$ python -q
>>> import numpy as np
>>> from numpy import linalg as LA
>>> np.set_printoptions(precision=3, suppress=True, linewidth=160)
>>> mat = np.load("layer5.npy")
>>> print(mat)
[[-2  1 -1  0  2  1]
 [ 0  2  0 -1  1  0]
 [-2  1  0 -2 -2  2]
 [-2  2  0  1  1  2]
 [ 2  1 -1  0  1 -2]
 [ 1 -2  1  0  1  2]]
>>> Q, Rm = LA.qr(mat)
>>> print(np.abs(np.diag(Rm)))
[4.123 3.352 1.354 2.357 2.742 1.423]
>>> vec = np.array([-3, -4, -2, -5, -1, 5])
>>> print(mat @ np.eye(6)[3])
[ 0. -1. -2.  1.  0.  0.]
>>> print(LA.norm(mat @ vec) <= LA.norm(mat, 2) * LA.norm(vec) + 1e-9)
True
>>> print((mat * vec).sum(axis=1))
[  7  -4  24   2 -19  12]
>>> print(mat @ (2 * vec))
[ 14  -8  48   4 -38  24]
>>> Q, vecs = LA.qr(mat[:, :1])[0], LA.qr(mat[:, 1:])[0]
>>> sigma = LA.svd(Q.T @ vecs, compute_uv=False)
>>> print(sigma)
[0.931]
>>> print(round(float(LA.norm(Q @ Q.T - vecs @ vecs.T, 2)), 3))
1.0
>>> print((sigma > 0.9).sum())
1
>>> M = np.load("x.npy")
>>> print(M)
[[ 0  0 -6  0]
 [ 0  0 -6 -6]
 [ 0  0 -2  0]
 [ 0  0 -2 -2]]
>>> # rows and columns are dependent
>>> print(round(np.trace(LA.pinv(M) @ M), 3))
2.0
>>> print(np.allclose(M[:-1].T @ LA.lstsq(M[:-1].T, M[-1])[0], M[-1]))
True
>>> print(LA.lstsq(M[:-1].T, M[-1])[2])
2
>>> U, sigma, VT = LA.svd(M)
>>> vecs = VT[:(sigma > 1e-8).sum()]
>>> rng = np.random.default_rng(966)
>>> vec = M[1] + 5 * M[3] + rng.integers(2) * np.eye(4)[1]
>>> print(vec)
[  0.   1. -16. -16.]
>>> print(np.diag(vecs.T @ vecs))
[0. 0. 1. 1.]
>>> print(np.allclose(vecs.T @ vecs @ vec, vec))
False
>>> print(round(float(LA.norm(vec - vecs.T @ vecs @ vec)), 3))
1.0
>>> print(np.round(LA.det(M), 3))
0.0
>>> print(round(float(np.abs(LA.eigvals(M)).max()), 3))
2.0
>>> print((M - M.T) / 2)
[[ 0.  0. -3.  0.]
 [ 0.  0. -3. -3.]
 [ 3.  3.  0.  1.]
 [ 0.  3. -1.  0.]]
>>> print(np.allclose(M, M.T))
False
>>> print(np.allclose(M @ M.T, M.T @ M))
False
>>> B = M / LA.norm(M, axis=1, keepdims=True)
>>> gram = B @ B.T
>>> print(np.argwhere(np.triu(np.abs(gram) > 0.95, 1)))
[[0 2]
 [1 3]]
>>> print(LA.norm(B, axis=1))
[1. 1. 1. 1.]
>>> print((gram - 2 * np.eye(4)).round(6).argmax(axis=1))
[2 3 0 1]
>>> K = np.loadtxt("case9.csv", delimiter=",")
>>> print(K)
[[10.  2.  2.  1.  0.]
 [ 4.  1.  2.  0.  5.]
 [ 0.  0.  2.  9.  0.]
 [ 9.  1.  2.  3.  0.]
 [ 0.  0.  2.  7.  0.]
 [ 0.  0.  2.  5.  0.]
 [ 0.  0.  2.  0.  1.]
 [ 5.  2.  2.  0.  7.]
 [ 2.  0.  2.  0.  6.]
 [ 0.  0.  2.  1.  0.]
 [12.  5.  2.  0.  1.]
 [ 0.  0.  2.  5.  0.]
 [10.  4.  2.  0.  2.]
 [ 0.  0.  2.  7.  0.]
 [ 0.  0.  2.  0.  6.]
 [ 0.  0.  2.  1.  0.]
 [ 0.  0.  2.  1.  2.]
 [ 0.  0.  2.  3.  0.]
 [ 0.  0.  2.  0.  9.]
 [ 0.  0.  2.  0.  4.]
 [ 0.  0.  2.  5.  0.]]
>>> # row 11 repeats row 5
>>> print([round(float(x), 3) for x in LA.svd(M, compute_uv=False)[:3]])
[10.233, 3.909, 0.0]
>>> m1 = np.loadtxt("a.csv", delimiter=",")
>>> print(m1)
[[5. 1. 0.]
 [0. 5. 1.]
 [0. 0. 5.]]
>>> # triangular: eigenvalues sit on the diagonal
>>> r0, g = m1[2], m1[1]
>>> print(r0 @ g)
5.0
>>> print(r0 @ r0)
25.0
>>> p = (r0 @ g) / (r0 @ r0) * r0
>>> print((g - p) @ r0)
0.0
>>> print(round(float(LA.norm(r0 + g) ** 2 + LA.norm(r0 - g) ** 2), 3))
102.0
>>> print(p)
[0. 0. 1.]
>>> print(g - p)
[0. 5. 0.]
>>> B = np.array([[1, 0, 4, 4], [2, -1, 2, -1], [-2, 2, -4, -1], [4, 4, 5, 5]])
>>> C = np.array([[0]])
>>> A = np.block([[B, np.array([[3], [5], [4], [2]])], [np.zeros((1, 4)), C]])
>>> print(A)
[[ 1.  0.  4.  4.  3.]
 [ 2. -1.  2. -1.  5.]
 [-2.  2. -4. -1.  4.]
 [ 4.  4.  5.  5.  2.]
 [ 0.  0.  0.  0.  0.]]
>>> # null space of dimension 1
>>> U, sigma, VT = LA.svd(A)
>>> print(np.argmax(sigma[:-1] / (sigma[1:] + 1e-6)) + 1)
4
>>> print(sigma)
[11.405  6.801  4.589  2.571  0.   ]
>>> B = U[:, :4] @ np.diag(sigma[:4]) @ VT[:4]
>>> print(LA.matrix_rank(B))
4
>>> print(round(float(LA.norm(A - B, 2)), 3), sigma[4])
0.0 0.0
>>> print(round(LA.norm(A - B) / LA.norm(A), 3))
0.0
>>> lab = rng.permutation(3)
>>> print(lab)
[2 1 0]
>>> B = m1[lab][:, lab]
>>> print(np.diag(B))
[5. 5. 5.]
>>> print(np.trace(B))
15.0
>>> print(np.allclose(B, m1))
False
>>> print(np.sort(np.abs(LA.eigvals(B))))
[5. 5. 5.]
>>> t3 = np.stack([A, -2 * A, A[::-1]])
>>> print(t3.sum(axis=0))
[[-1.  0. -4. -4. -3.]
 [ 2.  5.  3.  6. -3.]
 [ 0.  0.  0.  0.  0.]
 [-2. -5. -3. -6.  3.]
 [ 1.  0.  4.  4.  3.]]
>>> print(LA.matrix_rank(t3))
[4 4 4]
>>> print((t3 @ A.T).shape)
(3, 5, 5)
>>> print(LA.norm(t3, axis=(1, 2)))
[14.283 28.566 14.283]
>>> print(LA.det(t3))
[0. 0. 0.]
>>> print(LA.matrix_rank(A, rtol=0.1))
4
>>> print(np.round(LA.norm(A, 2) / LA.norm(A), 3))
0.799
>>> print(LA.cond(A) > 100)
True
>>> print([round(float(x), 3) for x in LA.svd(A, compute_uv=False)[:3]])
[11.405, 6.801, 4.589]
>>> print(np.argsort(-LA.norm(A, axis=0).round(6), kind="stable")[:3])
[2 4 3]
>>> F = np.loadtxt("m.csv", delimiter=",")
>>> print(F)
[[ 2.37  -0.189  0.699 -2.623  1.785]
 [-1.833 -0.35   6.558  4.422 -4.74 ]
 [-1.972 -0.285  7.558  3.915 -4.51 ]
 [-0.013  0.172  6.865  3.171 -4.353]
 [-1.624 -0.497  6.142  4.133 -4.051]
 [-0.821 -0.004  6.374  3.596 -3.873]
 [ 1.13  -2.063  1.763 -0.999 -0.08 ]
 [ 0.142 -0.199  5.146  5.356 -3.513]
 [-1.383 -0.952  6.797  4.366 -3.97 ]
 [ 3.951 -2.642  1.039 -2.951  2.325]
 [ 1.114 -1.314  1.798 -2.958  0.219]
 [ 0.481 -1.892  2.65  -4.535 -0.791]
 [ 1.681 -1.58   1.581 -1.417  1.569]
 [ 3.413 -3.232  0.97  -2.376  0.511]
 [-1.462 -1.142  5.227  5.717 -5.608]
 [ 0.021 -2.011  5.073  4.187 -3.542]
 [ 2.785 -3.006  1.663 -2.897  0.915]
 [ 1.644 -0.852  0.537 -0.832  1.28 ]
 [-2.279  0.344  6.736  5.346 -4.538]]
>>> C = F[[2, 5]].astype(float)
>>> for _ in range(7):
...     lab = LA.norm(F[:, None] - C, axis=-1).argmin(axis=1)
...     C = np.array([F[lab == j].mean(axis=0) for j in range(2)])
... 
>>> print(lab)
[1 0 0 0 0 0 1 0 0 1 1 1 1 1 0 0 1 1 0]
>>> print(C[1] - C[0])
[ 3.186 -1.371 -4.836 -6.82   5.129]
>>> print(np.abs(C[1] - C[0]).argmax())
3
>>> print(np.bincount(lab))
[10  9]
>>> print(C)
[[-1.122 -0.492  6.248  4.421 -4.27 ]
 [ 2.063 -1.863  1.411 -2.399  0.859]]
>>> feats = np.load("data.npy")
>>> print(feats)
[[ 2.1 -3.   0.  -1. ]
 [ 4.   5.1 -2.   3. ]
 [ 3.  -1.   2.1  4. ]
 [ 2.  -3.   0.  -0.9]]
>>> U, sigma, VT = LA.svd(feats)
>>> print(np.argmax(sigma[:-1] / (sigma[1:] + 1e-6)) + 1)
3
>>> print(sigma)
[8.043 6.073 3.475 0.056]
>>> B = U[:, :3] @ np.diag(sigma[:3]) @ VT[:3]
>>> print(round(float(LA.norm(feats - B) / LA.norm(feats)), 3))
0.005
>>> print(round(LA.norm(feats - B, 2), 3), np.round(sigma[3], 3))
0.056 0.056
>>> print(B)
[[ 2.089 -3.014 -0.028 -0.98 ]
 [ 4.     5.1   -2.     3.   ]
 [ 3.    -1.     2.1    4.   ]
 [ 2.012 -2.985  0.03  -0.921]]
>>> print(round(float(np.abs(feats - B).max()), 3))
0.03
>>> print(LA.matrix_rank(B))
3
>>> U, sigma, VT = LA.svd(feats, full_matrices=False)
>>> print(np.allclose(U * sigma @ VT, feats))
True
>>> lab = rng.permutation(4)
>>> print(lab)
[1 0 3 2]
>>> B = feats[lab][:, lab]
>>> print(np.sort(np.abs(LA.eigvals(B))))
[0.1   4.543 4.543 4.635]
>>> X = np.load("dump.npy")
>>> print(X)
[[-0.532  0.071  0.058 -0.503 -0.675]
 [-0.222 -0.33  -0.87   0.261 -0.129]
 [ 0.311 -0.066 -0.348 -0.819  0.328]
 [ 0.754 -0.075 -0.051  0.054 -0.648]
 [-0.044 -0.936  0.34  -0.077  0.024]]
>>> vec = np.array([8, 1, 6, 4, 4])
>>> target = X @ vec
>>> print(target)
[-8.549 -6.799 -1.632  3.275  0.536]
>>> print(LA.solve(X, -2 * target))
[-16.  -2. -12.  -8.  -8.]
>>> print(LA.solve(X, target + X[:, 1]))
[8. 2. 6. 4. 4.]
>>> print(np.round(LA.solve(X, X[:, 3]), 3) + 0)
[0. 0. 0. 1. 0.]
>>> print(LA.solve(X, target))
[8. 1. 6. 4. 4.]
